% ipython --no-banner

In [1]: import numpy as np

In [2]: np.set_printoptions(precision=1, suppress=True, linewidth=160, legacy="1.25")

In [3]: rnd = lambda a: np.round(a, 1) + 0

In [4]: data = np.load("sample6.npy")

In [5]: print(data)
[[ 36  -9  18 -22  -4 -24  27]
 [ -9  29 -13  -6  22  -2   4]
 [ 18 -13  19  -4  -4 -15   3]
 [-22  -6  -4  32   2  24 -32]
 [ -4  22  -4   2  24  -2  -4]
 [-24  -2 -15  24  -2  39 -18]
 [ 27   4   3 -32  -4 -18  39]]

In [6]: left, s, Vt = np.linalg.svd(data)

In [7]: vecs = Vt[:(s > 1e-8).sum()]

In [8]: rng = np.random.default_rng(4521)

In [9]: x = data[4] + -1 * data[6] + rng.integers(2) * np.eye(7)[0]

In [10]: print(x)
[-30.  18.  -7.  34.  28.  16. -43.]

In [11]: print(rnd(np.diag(vecs.T @ vecs)))
[0.9 0.6 1.  1.  0.7 1.  0.9]

In [12]: print(np.linalg.matrix_rank(np.vstack([data, x])))
7

In [13]: feats = np.load("dump.npy")

In [14]: print(feats)
[[18  0  3 -3  6]
 [ 0  8  6 -6  0]
 [ 3  6  5 -5  1]
 [-3 -6 -5  5 -1]
 [ 6  0  1 -1  2]]

In [15]: # symmetric, so the eigenvalues are real

In [16]: other = np.array([[-8, -8], [8, -2]])

In [17]: Z = np.kron(other, feats)

In [18]: print(rnd(np.linalg.norm(Z, 2)), rnd(np.linalg.norm(other, 2) * np.linalg.norm(feats, 2)))
281.1 281.1

In [19]: print(Z)
[[-144    0  -24   24  -48 -144    0  -24   24  -48]
 [   0  -64  -48   48    0    0  -64  -48   48    0]
 [ -24  -48  -40   40   -8  -24  -48  -40   40   -8]
 [  24   48   40  -40    8   24   48   40  -40    8]
 [ -48    0   -8    8  -16  -48    0   -8    8  -16]
 [ 144    0   24  -24   48  -36    0   -6    6  -12]
 [   0   64   48  -48    0    0  -16  -12   12    0]
 [  24   48   40  -40    8   -6  -12  -10   10   -2]
 [ -24  -48  -40   40   -8    6   12   10  -10    2]
 [  48    0    8   -8   16  -12    0   -2    2   -4]]

In [20]: print(Z.shape)
(10, 10)

In [21]: print(np.linalg.matrix_rank(Z))
4

In [22]: left, s, Vt = np.linalg.svd(feats)

In [23]: vecs = Vt[:(s > 1e-8).sum()]

In [24]: x = feats[4] + 4 * feats[2] + rng.integers(2) * np.eye(5)[1]

In [25]: print(x)
[ 18.  24.  21. -21.   6.]

In [26]: print(rnd(vecs.T @ vecs))
[[ 0.9 -0.1  0.1 -0.1  0.3]
 [-0.1  0.5  0.3 -0.3  0. ]
 [ 0.1  0.3  0.3 -0.3  0. ]
 [-0.1 -0.3 -0.3  0.3  0. ]
 [ 0.3  0.   0.   0.   0.1]]

In [27]: print(rnd(np.diag(vecs.T @ vecs)))
[0.9 0.5 0.3 0.3 0.1]

In [28]: print(rnd(np.linalg.norm(x - vecs.T @ vecs @ x)))
0.0

In [29]: print(np.allclose(vecs.T @ vecs @ x, x))
True

In [30]: th = np.radians(15)

In [31]: Rm = np.eye(5)

In [32]: Rm[0, 0] = Rm[3, 3] = np.cos(th)

In [33]: Rm[0, 3], Rm[3, 0] = -np.sin(th), np.sin(th)

In [34]: print(rnd(Rm))
[[ 1.   0.   0.  -0.3  0. ]
 [ 0.   1.   0.   0.   0. ]
 [ 0.   0.   1.   0.   0. ]
 [ 0.3  0.   0.   1.   0. ]
 [ 0.   0.   0.   0.   1. ]]

In [35]: other = feats @ Rm.T

In [36]: print(rnd(other))
[[18.2  0.   3.   1.8  6. ]
 [ 1.6  8.   6.  -5.8  0. ]
 [ 4.2  6.   5.  -4.1  1. ]
 [-4.2 -6.  -5.   4.1 -1. ]
 [ 6.1  0.   1.   0.6  2. ]]

In [37]: print(np.allclose(feats @ feats.T, other @ other.T))
True

In [38]: print(rnd(np.abs(other - feats).max(axis=0)))
[1.6 0.  0.  4.8 0. ]

In [39]: print(rnd(np.linalg.det(Rm)), rnd(np.trace(Rm)))
1.0 4.9

In [40]: print(np.argsort(-np.linalg.norm(feats, axis=0).round(6), kind="stable")[:3])
[0 1 2]

In [41]: print(np.linalg.matrix_rank(feats, rtol=0.1))
2

In [42]: print([round(float(x), 1) for x in np.linalg.svd(feats, compute_uv=False)[:3]])
[22.6, 15.4, 0.0]

In [43]: w, vecs = np.linalg.eigh(data)

In [44]: print((w > 1e-8).sum(), (w < -1e-8).sum())
6 0

In [45]: print(rnd(np.linalg.svd(data, compute_uv=False)))
[114.6  56.2  30.2  13.9   2.3   0.8   0. ]

In [46]: print(np.unique(w.round(6) + 0, return_counts=True)[1])
[1 1 1 1 1 1 1]

In [47]: print(np.abs(vecs[:, -1]).round(6).argmax())
0

In [48]: E = np.loadtxt("m.csv", delimiter=",")

In [49]: print(rnd(E))
[[ 10.3   7.8  -8.8  -6.7   9.    1.2   1.5]
 [ -7.8 -14.5  17.   12.2 -16.9  -5.6   1.6]
 [  8.   26.   -6.1 -27.8  21.2  14.1  15.5]
 [  4.9  -7.1   1.2  21.5  -9.4  -2.3  -3.6]
 [ 20.7  -3.4 -11.6  10.7   2.7  -1.5  -2.5]
 [ -0.6  20.4  10.3 -10.8   7.5  19.8  21.6]
 [ 28.4  13.8 -22.8  -1.4  18.1   7.1   1.8]
 [ 27.2  19.8 -23.2 -26.8  27.9   6.9   7.4]
 [-10.4   6.2   7.2   6.9  -5.2   2.4   1.1]
 [  8.  -13.   -6.   -2.5  -1.9 -15.4  -9. ]
 [ -2.8   0.8  14.8   3.1  -6.1   7.5  12.5]
 [ 18.3   6.8  -4.6   3.    6.7  10.    9.9]
 [  6.8  30.5  12.4 -18.2  15.2  33.3  35.6]
 [-10.  -19.6  13.4  16.1 -19.7 -13.4  -7.1]
 [  3.5  -9.2   5.2   4.7  -6.5  -4.8   0.9]
 [-19.    7.6  10.8  18.9 -11.5   3.4  -2.1]
 [-11.   -7.9  18.2  17.1 -16.8   0.    3.5]
 [ -2.8  -9.1   9.6  12.4 -11.6  -3.7   0.1]
 [ 10.6   3.4  -4.2 -21.3  10.5  -1.5   6.2]
 [  0.  -17.8   1.1  12.8 -12.3 -16.1 -11.8]
 [ 11.1  -4.1 -10.    1.9   2.2  -8.1  -6.9]
 [  5.7  15.4  -8.   -6.5  10.5   5.6   3. ]
 [ -4.6  11.1  -3.5  -3.9   4.2   0.   -2.1]
 [  5.5  14.2  -5.9 -22.5  14.3   3.4   6.8]
 [  9.7 -23.2  -4.    8.1  -9.2 -19.9 -12.6]
 [ -5.1   9.9  12.1 -22.    5.1   7.4  16.2]
 [ 10.1   7.3  -1.8  -6.3   6.8   6.2   8.6]
 [ 13.1  26.4  -5.7  -6.6  16.3  21.4  16.8]
 [ 16.5 -23.8   2.6   3.1  -7.7 -12.1  -0.2]
 [ -1.    9.    1.6   6.2   0.    5.9   3.4]
 [ -7.2  11.7  10.5  -0.1  -0.9  10.4  10.9]
 [ 24.6  19.1 -20.6 -24.2  25.5   7.3   7.5]
 [-16.8 -16.5  17.7  13.3 -20.5 -12.   -5.3]
 [ -0.6  -7.5   3.4  -1.3  -4.7  -8.2  -2.2]
 [ 19.2  15.4  -8.8 -22.2  19.   10.4  14.2]
 [-12.2  -5.5  18.5  19.2 -16.9   2.    3.9]
 [-10.2   2.7  13.1  22.1 -12.6   6.7   3.6]
 [-17.  -15.5  25.2  21.  -24.3  -4.    2. ]
 [ 13.2 -10.4   5.1 -18.1   2.5  -4.2  10.3]
 [  1.2   9.5  -8.3  -7.4   7.4  -2.4  -3.5]
 [ 20.2  -1.9 -10.1   3.1   5.1  -0.7   0.6]]

In [50]: # null space of dimension 2

In [51]: d = np.linalg.norm(E[:, None] - E[None], axis=-1)

In [52]: print(d.shape)
(41, 41)

In [53]: print(np.flatnonzero(d[28] < d.mean() / 2))
[ 9 24 28]

In [54]: print(rnd(d[:5, :5]))
[[ 0.  50.7 36.  39.1 24.7]
 [50.7  0.  77.8 25.4 46.6]
 [36.  77.8  0.  71.8 58.7]
 [39.1 25.4 71.8  0.  26.3]
 [24.7 46.6 58.7 26.3  0. ]]

In [55]: print(d[28].round(6).argsort(kind="stable")[:4])
[28 24  9 14]

In [56]: print(np.unravel_index(d.round(6).argmax(), d.shape))
(7, 37)

In [57]: rank = np.linalg.matrix_rank(E)

In [58]: print(rank)
5

In [59]: null = np.linalg.svd(E)[2][rank:].T

In [60]: print([int(np.linalg.matrix_rank(E[:i])) for i in range(1, len(E) + 1)])
[1, 2, 3, 4, 5, 5, 5, 5, 5, 5, 5, 5, 5, 5, 5, 5, 5, 5, 5, 5, 5, 5, 5, 5, 5, 5, 5, 5, 5, 5, 5, 5, 5, 5, 5, 5, 5, 5, 5, 5, 5]

In [61]: print(np.linalg.matrix_rank(E.T @ E), np.linalg.matrix_rank(E @ E.T))
5 5

In [62]: print(rnd(null @ null.T))
[[ 0.1  0.   0.1 -0.1 -0.1  0.1 -0.2]
 [ 0.   0.   0.  -0.1 -0.1  0.1 -0.1]
 [ 0.1  0.   0.4  0.   0.3  0.1 -0.4]
 [-0.1 -0.1  0.   0.1  0.2 -0.1  0.1]
 [-0.1 -0.1  0.3  0.2  0.7 -0.2  0. ]
 [ 0.1  0.1  0.1 -0.1 -0.2  0.2 -0.2]
 [-0.2 -0.1 -0.4  0.1  0.  -0.2  0.5]]

In [63]: print(null.shape)
(7, 2)

In [64]: cov = np.cov(E, rowvar=False)

In [65]: print(rnd(np.linalg.eigvalsh(cov)[::-1]))
[721.1 247.6  74.5  46.8   0.    0.    0. ]

In [66]: print(rnd(np.median(E, axis=0)))
[4.9 3.4 1.2 1.9 2.2 1.2 2. ]

In [67]: print(rnd(E.std(axis=0)))
[12.3 14.1 11.7 14.5 13.1 10.4  9.2]

In [68]: idx = E[:, 1] > np.median(E[:, 1])

In [69]: u = E[idx].mean(axis=0) - E[~idx].mean(axis=0)

In [70]: print(idx.astype(int))
[1 0 1 0 0 1 1 1 1 0 0 1 1 0 0 1 0 0 0 0 0 1 1 1 0 1 1 1 0 1 1 1 0 0 1 0 0 0 0 1 0]

In [71]: print(np.argsort(-np.abs(u).round(6), kind="stable"))
[1 4 3 5 6 2 0]

In [72]: print(rnd(u))
[  5.2  24.1  -8.9 -16.5  18.1  14.3   9.5]

In [73]: print(((E - E.mean(axis=0)) @ u > 0).astype(int))
[1 0 1 0 0 1 1 1 0 0 0 1 1 0 0 0 0 0 1 0 0 1 1 1 0 1 1 1 0 1 1 1 0 0 1 0 0 0 1 1 1]

In [74]: print(rnd((((E - E.mean(axis=0)) @ u > 0) == idx).mean()))
0.9

In [75]: m1 = np.array([[0, 0, 1, 1, 0, 0, 0, 0],
    ...:     [0, 0, 0, 0, 1, 0, 0, 0],
    ...:     [1, 0, 0, 1, 0, 0, 0, 0],
    ...:     [1, 0, 1, 0, 0, 0, 0, 0],
    ...:     [0, 1, 0, 0, 0, 1, 0, 0],
    ...:     [0, 0, 0, 0, 1, 0, 0, 0],
    ...:     [0, 0, 0, 0, 0, 0, 0, 1],
    ...:     [0, 0, 0, 0, 0, 0, 1, 0]])

In [76]: print((m1 != 0).astype(int))
[[0 0 1 1 0 0 0 0]
 [0 0 0 0 1 0 0 0]
 [1 0 0 1 0 0 0 0]
 [1 0 1 0 0 0 0 0]
 [0 1 0 0 0 1 0 0]
 [0 0 0 0 1 0 0 0]
 [0 0 0 0 0 0 0 1]
 [0 0 0 0 0 0 1 0]]
